$ python -q
>>> import numpy as np
>>> import numpy.linalg as la
>>> np.set_printoptions(precision=2, suppress=True, linewidth=140, floatmode="fixed")
>>> data = np.loadtxt("test8.csv", delimiter=",")
>>> data
array([[ -1.71,   6.87,   3.51,   2.33,  -0.15],
       [  8.69,   1.48,  -0.61,   8.04,  -5.63],
       [ -9.29,  -1.34,   3.24,   5.75,  -1.53],
       [  5.95,   1.87,   1.61,   1.49,  12.10],
       [  3.96,  10.07,   5.97,   3.21,   1.46],
       [  7.16,   2.16,  -5.52,  -4.61,  -5.17],
       [ -4.70,   1.53, -10.23,   8.76,   3.55],
       [  2.54,   4.92,   3.86,   0.71,   3.59],
       [ -2.37,  11.62,  -1.73,  -8.61,  -3.22]])
>>> vec = np.array([8, 7, 7, 5, 3])
>>> y = data @ vec
>>> la.solve(data.T @ data, data.T @ y)
array([8.00, 7.00, 7.00, 5.00, 3.00])
>>> np.round(la.pinv(data) @ data, 2) + 0
array([[1.00, 0.00, 0.00, 0.00, 0.00],
       [0.00, 1.00, 0.00, 0.00, 0.00],
       [0.00, 0.00, 1.00, 0.00, 0.00],
       [0.00, 0.00, 0.00, 1.00, 0.00],
       [0.00, 0.00, 0.00, 0.00, 1.00]])
>>> try:
...     la.solve(data, y)
... except la.LinAlgError as e:
...     print(e)
... 
Last 2 dimensions of the array must be square
>>> rng = np.random.default_rng(290618)
>>> y = y + 0.05 * rng.normal(size=9)
>>> y
array([ 70.19,  98.90, -36.91, 115.65, 164.34,  -4.71, -44.04,  96.15,  -2.43])
>>> b, *_ = la.lstsq(data, y)
>>> b.round()
array([8.00, 7.00, 7.00, 5.00, 3.00])
>>> round(float(la.norm(y - data @ b)), 2)
0.1
>>> [round(float(la.norm(la.solve(data.T @ data + lam * np.eye(5), data.T @ y))), 2) for lam in (0, 1, 10, 100)]
[14.0, 13.95, 13.59, 10.79]
>>> W1 = np.array([[-2, -9, 3, 7, 4],
...     [-5, 3, 1, -3, -1],
...     [0, 4, -3, -1, 5],
...     [1, -8, -4, 8, -3],
...     [-7, 5, -2, 2, 5]])
>>> b = np.array([6, 2, 1, 9, 6])
>>> act = np.maximum(data @ W1 + b, 0)
>>> (act > 0).astype(int)
array([[0, 1, 0, 0, 1],
       [1, 0, 1, 1, 0],
       [1, 1, 0, 0, 0],
       [0, 1, 0, 1, 1],
       [0, 1, 0, 1, 1],
       [1, 0, 1, 1, 0],
       [0, 0, 0, 1, 0],
       [0, 1, 0, 1, 1],
       [0, 1, 1, 0, 0]])
>>> la.matrix_rank(act)
np.int64(5)
>>> Z = np.array([[3, 3, 2], [0, -1, -2], [2, 0, -1], [3, -1, -3], [3, -2, 3]])
>>> (act @ Z).round(6).argmax(axis=1)
array([0, 0, 0, 0, 0, 0, 0, 0, 0])
>>> q, Rm = la.qr(data)
>>> np.round(q.T @ q, 2) + 0
array([[1.00, 0.00, 0.00, 0.00, 0.00],
       [0.00, 1.00, 0.00, 0.00, 0.00],
       [0.00, 0.00, 1.00, 0.00, 0.00],
       [0.00, 0.00, 0.00, 1.00, 0.00],
       [0.00, 0.00, 0.00, 0.00, 1.00]])
>>> np.allclose(Rm.T @ Rm, data.T @ data)
True
>>> q @ Rm
array([[ -1.71,   6.87,   3.51,   2.33,  -0.15],
       [  8.69,   1.48,  -0.61,   8.04,  -5.63],
       [ -9.29,  -1.34,   3.24,   5.75,  -1.53],
       [  5.95,   1.87,   1.61,   1.49,  12.10],
       [  3.96,  10.07,   5.97,   3.21,   1.46],
       [  7.16,   2.16,  -5.52,  -4.61,  -5.17],
       [ -4.70,   1.53, -10.23,   8.76,   3.55],
       [  2.54,   4.92,   3.86,   0.71,   3.59],
       [ -2.37,  11.62,  -1.73,  -8.61,  -3.22]])
>>> q.shape, Rm.shape
((9, 5), (5, 5))
>>> np.abs(np.diag(Rm))
array([17.36, 17.64, 14.34, 16.83, 15.11])
>>> P = data @ la.solve(data.T @ data, data.T)
>>> P @ data[:, 3]
array([ 2.33,  8.04,  5.75,  1.49,  3.21, -4.61,  8.76,  0.71, -8.61])
>>> la.matrix_rank(np.eye(9) - P)
np.int64(4)
>>> feats = np.load("w.npy")
>>> feats
array([[-8.99,  9.06,  7.04,  3.97,  7.90, -9.06, -0.02,  9.01],
       [-9.01,  9.03,  7.06,  3.99,  8.04, -9.00,  0.01,  9.01],
       [-9.11,  9.04,  6.98,  3.96,  8.02, -9.01,  0.00,  8.98],
       [-9.08,  8.87,  6.98,  3.94,  7.99, -8.97, -0.14,  8.96],
       [-9.01,  9.05,  6.99,  4.04,  8.06, -8.99, -0.02,  9.06],
       [-8.97,  9.02,  6.88,  4.06,  7.90, -9.01,  0.01,  8.97],
       [-8.97,  9.03,  7.00,  3.98,  7.97, -8.93, -0.03,  9.03],
       [-9.11,  8.94,  6.96,  3.87,  7.94, -9.04, -0.06,  9.03],
       [-8.94,  8.99,  7.06,  4.00,  8.14, -8.96,  0.07,  9.05],
       [-9.02,  8.92,  6.99,  4.09,  7.87, -9.06, -0.12,  9.06],
       [-9.04,  9.01,  7.01,  4.06,  7.97, -9.07, -0.02,  8.99],
       [-9.08,  9.02,  6.97,  4.02,  8.05, -8.94,  0.06,  9.05],
       [-8.96,  9.01,  6.94,  3.97,  8.02, -9.04,  0.02,  9.02],
       [-8.96,  9.03,  6.99,  4.00,  7.99, -9.05,  0.03,  8.98],
       [-9.07,  9.02,  7.08,  4.01,  8.01, -8.91, -0.07,  9.04],
       [-8.97,  9.00,  6.96,  3.95,  8.05, -9.00,  0.07,  9.00],
       [-8.95,  8.96,  7.03,  3.98,  7.95, -8.99,  0.01,  9.00],
       [-7.13, -7.99, -8.96,  9.00, -8.02,  4.98,  5.04, -2.03],
       [-7.05, -8.17, -8.95,  8.95, -7.97,  4.94,  5.01, -2.05],
       [-7.04, -8.06, -8.94,  9.00, -7.97,  5.03,  5.01, -1.98],
       [-7.03, -8.09, -8.94,  9.12, -8.03,  5.02,  5.06, -1.93],
       [-6.96, -8.07, -9.00,  9.06, -7.96,  5.05,  5.02, -2.03],
       [-7.00, -8.01, -9.04,  8.99, -8.02,  4.97,  4.97, -2.05],
       [-7.02, -7.99, -8.94,  9.05, -8.00,  5.04,  5.03, -1.94],
       [-6.99, -7.88, -9.01,  9.04, -7.99,  4.95,  5.03, -2.04],
       [-7.06, -8.01, -8.95,  9.03, -7.98,  5.06,  5.00, -1.99],
       [-7.00, -8.01, -8.92,  9.00, -7.90,  5.01,  5.01, -2.02],
       [-6.98, -7.98, -9.07,  8.99, -7.96,  4.91,  5.00, -2.00],
       [-7.00, -8.07, -9.04,  9.10, -7.97,  4.97,  4.99, -1.99],
       [-7.05, -8.00, -9.00,  9.02, -7.93,  5.04,  5.04, -2.06],
       [-7.03, -8.03, -9.13,  9.03, -8.02,  4.99,  4.98, -2.00],
       [-7.00, -8.00, -9.05,  9.02, -7.99,  5.03,  5.03, -2.01],
       [-7.00, -8.03, -9.05,  9.04, -8.00,  5.03,  4.99, -2.05],
       [-6.99, -7.98, -8.94,  8.98, -8.01,  4.98,  5.00, -2.05]])
>>> vec = np.array([6, 8, 9, 8, 9, 5, -9, 3])
>>> feats @ np.eye(8)[3]
array([3.97, 3.99, 3.96, 3.94, 4.04, 4.06, 3.98, 3.87, 4.00, 4.09, 4.06, 4.02, 3.97, 4.00, 4.01, 3.95, 3.98, 9.00, 8.95, 9.00, 9.12, 9.06,
       8.99, 9.05, 9.04, 9.03, 9.00, 8.99, 9.10, 9.02, 9.03, 9.02, 9.04, 8.98])
>>> np.sign((feats @ vec).round(6))
array([ 1.00,  1.00,  1.00,  1.00,  1.00,  1.00,  1.00,  1.00,  1.00,  1.00,  1.00,  1.00,  1.00,  1.00,  1.00,  1.00,  1.00, -1.00, -1.00,
       -1.00, -1.00, -1.00, -1.00, -1.00, -1.00, -1.00, -1.00, -1.00, -1.00, -1.00, -1.00, -1.00, -1.00, -1.00])
>>> la.norm(feats @ vec) <= la.norm(feats, 2) * la.norm(vec) + 1e-9
np.True_
>>> F = np.load("layer0.npy")
>>> F
array([[ -2,  -2,  -2,  -2,  -2,  -2,  -2],
       [ -2,  -4,  -4,  -4,  -4,  -4,  -4],
       [ -2,  -4,  -6,  -6,  -6,  -6,  -6],
       [ -2,  -4,  -6,  -8,  -8,  -8,  -8],
       [ -2,  -4,  -6,  -8, -10, -10, -10],
       [ -2,  -4,  -6,  -8, -10, -12, -12],
       [ -2,  -4,  -6,  -8, -10, -12, -14]])
>>> # symmetric
>>> vec = np.array([1, -3, -1, -2, 2, 2, 1])
>>> y = F @ vec
>>> y
array([  0,   2,  -2,  -8, -18, -24, -26])
>>> la.solve(F, y + F[:, 1])
array([ 1.00, -2.00, -1.00, -2.00,  2.00,  2.00,  1.00])
>>> la.solve(F, y)
array([ 1.00, -3.00, -1.00, -2.00,  2.00,  2.00,  1.00])
>>> lab = rng.permutation(7)
>>> A2 = F[:, lab] * rng.choice([-1, 1], 7)
>>> A2
array([[ -2,  -2,   2,   2,  -2,  -2,  -2],
       [ -2,  -4,   4,   4,  -4,  -4,  -4],
       [ -2,  -6,   6,   6,  -6,  -6,  -4],
       [ -2,  -8,   8,   6,  -8,  -8,  -4],
       [ -2, -10,  10,   6,  -8, -10,  -4],
       [ -2, -12,  10,   6,  -8, -12,  -4],
       [ -2, -14,  10,   6,  -8, -12,  -4]])
>>> Uu, _, VT = la.svd(F.T @ A2)
>>> np.round(Uu @ VT, 2) + 0
array([[ 1.00,  0.00,  0.00,  0.00,  0.00,  0.00,  0.00],
       [ 0.00,  0.00,  0.00,  0.00,  0.00,  0.00,  1.00],
       [ 0.00,  0.00,  0.00, -1.00,  0.00,  0.00,  0.00],
       [ 0.00,  0.00,  0.00,  0.00,  1.00,  0.00,  0.00],
       [ 0.00,  0.00, -1.00,  0.00,  0.00,  0.00,  0.00],
       [ 0.00,  0.00,  0.00,  0.00,  0.00,  1.00,  0.00],
       [ 0.00,  1.00,  0.00,  0.00,  0.00,  0.00,  0.00]])
>>> lab
array([0, 6, 4, 2, 3, 5, 1])
>>> np.round(la.lstsq(F, A2)[0], 2) + 0
array([[ 1.00,  0.00,  0.00,  0.00,  0.00,  0.00,  0.00],
       [ 0.00,  0.00,  0.00,  0.00,  0.00,  0.00,  1.00],
       [ 0.00,  0.00,  0.00, -1.00,  0.00,  0.00,  0.00],
       [ 0.00,  0.00,  0.00,  0.00,  1.00,  0.00,  0.00],
       [ 0.00,  0.00, -1.00,  0.00,  0.00,  0.00,  0.00],
       [ 0.00,  0.00,  0.00,  0.00,  0.00,  1.00,  0.00],
       [ 0.00,  1.00,  0.00,  0.00,  0.00,  0.00,  0.00]])
